In [1]: import numpy as np

In [2]: np.set_printoptions(suppress=True, linewidth=120)

In [3]: out = np.array([[3, 2], [3, 3]])

In [4]: W0 = np.kron(np.eye(2, dtype=int), out)

In [5]: print(W0)
[[3 2 0 0]
 [3 3 0 0]
 [0 0 3 2]
 [0 0 3 3]]

In [6]: U, sig, Vt = np.linalg.svd(W0)

In [7]: print(sig.round(2))
[5.54 5.54 0.54 0.54]

In [8]: out = U[:, :2] @ np.diag(sig[:2]) @ Vt[:2]

In [9]: print(np.linalg.matrix_rank(out))
2

In [10]: print(round(np.linalg.norm(W0 - out, 2), 2), round(float(sig[2]), 2))
0.54 0.54

In [11]: x = np.array([-1, 2, 2, 0])

In [12]: target = W0 @ x

In [13]: print(target)
[1 3 6 6]

In [14]: print(np.round(np.linalg.solve(W0, 2 * target), 2))
[-2.  4.  4.  0.]

In [15]: print(np.round(np.linalg.solve(W0.T, W0[2]), 2) + 0)
[0. 0. 1. 0.]

In [16]: rng = np.random.default_rng(8610)

In [17]: z = rng.permutation(4)

In [18]: out = W0[:, z] * rng.choice([-1, 1], 4)

In [19]: print(out)
[[ 0  0  2  3]
 [ 0  0  3  3]
 [-3  2  0  0]
 [-3  3  0  0]]

In [20]: U, _, Vt = np.linalg.svd(W0.T @ out)

In [21]: print(np.round(np.linalg.lstsq(W0, out)[0], 2) + 0)
[[ 0.  0.  0.  1.]
 [ 0.  0.  1.  0.]
 [-1.  0.  0.  0.]
 [ 0.  1.  0.  0.]]

In [22]: print(np.round(U @ Vt, 2) + 0)
[[ 0.  0.  0.  1.]
 [ 0.  0.  1.  0.]
 [-1.  0.  0.  0.]
 [ 0.  1.  0.  0.]]

In [23]: q, Rm = np.linalg.qr(W0)

In [24]: print(q.round(2))
[[-0.71 -0.71  0.    0.  ]
 [-0.71  0.71  0.    0.  ]
 [-0.   -0.   -0.71 -0.71]
 [-0.   -0.   -0.71  0.71]]

In [25]: print(np.allclose(Rm.T @ Rm, W0.T @ W0))
True

In [26]: print(round(float(np.trace(q @ q.T)), 2))
4.0

In [27]: print(q @ Rm)
[[3. 2. 0. 0.]
 [3. 3. 0. 0.]
 [0. 0. 3. 2.]
 [0. 0. 3. 3.]]

In [28]: M = np.load("w.npy")

In [29]: print(M)
[[ 0 -2  0  0  0]
 [ 0  0  0  3  0]
 [ 5  0  0  0  0]
 [ 0  0  0  0  1]
 [ 0  0  0  0  0]]

In [30]: U, sig, Vt = np.linalg.svd(M)

In [31]: V = Vt[:(sig > 1e-8).sum()]

In [32]: x = M[1] + 3 * M[4] + rng.integers(2) * np.eye(5)[1]

In [33]: print(x)
[0. 1. 0. 3. 0.]

In [34]: print(np.linalg.matrix_rank(np.vstack([M, x])))
4

In [35]: print(np.round(np.linalg.norm(x - V.T @ V @ x), 2))
0.0

In [36]: print(V.T @ V)
[[1. 0. 0. 0. 0.]
 [0. 1. 0. 0. 0.]
 [0. 0. 0. 0. 0.]
 [0. 0. 0. 1. 0.]
 [0. 0. 0. 0. 1.]]

In [37]: print(np.allclose(V.T @ V @ x, x))
True

In [38]: print(np.diag(V.T @ V))
[1. 1. 0. 1. 1.]

In [39]: print(np.linalg.lstsq(M[:-1].T, M[-1])[2])
4

In [40]: print(np.abs(np.diag(np.linalg.qr(M)[1])) > 1e-9)
[ True  True False False False]

In [41]: print(np.round(np.trace(np.linalg.pinv(M) @ M), 2))
4.0

In [42]: print(np.allclose(M[:-1].T @ np.linalg.lstsq(M[:-1].T, M[-1])[0], M[-1]))
True

In [43]: def softmax(z):
    ...:     e = np.exp(z - z.max(axis=-1, keepdims=True))
    ...:     return e / e.sum(axis=-1, keepdims=True)
    ...: 

In [44]: print(np.round(softmax(W0).sum(axis=1), 2))
[1. 1. 1. 1.]

In [45]: print(np.round(softmax(W0[2]), 2))
[0.03 0.03 0.68 0.25]

In [46]: scores = W0 @ W0.T / np.sqrt(4)

In [47]: print(softmax(scores).round(6).argmax(axis=1))
[1 1 3 3]

In [48]: print(np.round(softmax(scores)[2] @ W0, 2) + 0)
[0.   0.   3.   2.73]

In [49]: print(np.round(softmax(scores + np.triu(np.full(scores.shape, -np.inf), 1)), 2) + 0)
[[1.   0.   0.   0.  ]
 [0.18 0.82 0.   0.  ]
 [0.   0.   1.   0.  ]
 [0.   0.   0.18 0.82]]

In [50]: print(np.round(softmax(scores), 2) + 0)
[[0.27 0.73 0.   0.  ]
 [0.18 0.82 0.   0.  ]
 [0.   0.   0.27 0.73]
 [0.   0.   0.18 0.82]]

In [51]: proj = np.triu(np.array([[-2, -2, 2, -3, 0],
    ...:     [-1, 1, -2, 2, 0],
    ...:     [3, -3, -1, 1, 3],
    ...:     [-3, -2, 0, -2, 0],
    ...:     [-3, 2, 3, -3, 1]]), 1) + np.eye(5)

In [52]: out = proj @ M @ np.linalg.inv(proj)

In [53]: print(out)
[[ 10.  18.  16. -28. -51.]
 [-10. -20. -20.  33.  62.]
 [  5.  10.  10. -15. -29.]
 [  0.   0.   0.   0.   1.]
 [  0.   0.   0.   0.   0.]]

In [54]: print(np.round(np.poly(out), 2) + 0)
[1. 0. 0. 0. 0. 0.]

In [55]: print(np.trace(out), np.trace(M))
0.0 0

In [56]: z = rng.permutation(4)

In [57]: print(z)
[3 2 1 0]

In [58]: out = W0[z][:, z]

In [59]: print(np.round(np.sort(np.abs(np.linalg.eigvals(out))), 2))
[0.55 0.55 5.45 5.45]

In [60]: print(out)
[[3 3 0 0]
 [2 3 0 0]
 [0 0 3 3]
 [0 0 2 3]]

In [61]: print(round(float(np.linalg.det(out)), 2), round(np.linalg.det(W0[z]), 2))
9.0 9.0

In [62]: A = np.load("x.npy")

In [63]: print(A.round(2))
[[-1.01  1.14 -1.15  0.61]
 [-0.64 -0.85  0.58  1.59]
 [ 1.38 -0.38 -1.17  0.77]
 [ 0.83  1.36  0.99  0.7 ]]

In [64]: z = rng.permutation(4)

In [65]: print(z)
[3 2 0 1]

In [66]: out = A[z][:, z]

In [67]: print(np.round(np.diag(out), 2))
[ 0.7  -1.17 -1.01 -0.85]

In [68]: print(out.round(2))
[[ 0.7   0.99  0.83  1.36]
 [ 0.77 -1.17  1.38 -0.38]
 [ 0.61 -1.15 -1.01  1.14]
 [ 1.59  0.58 -0.64 -0.85]]
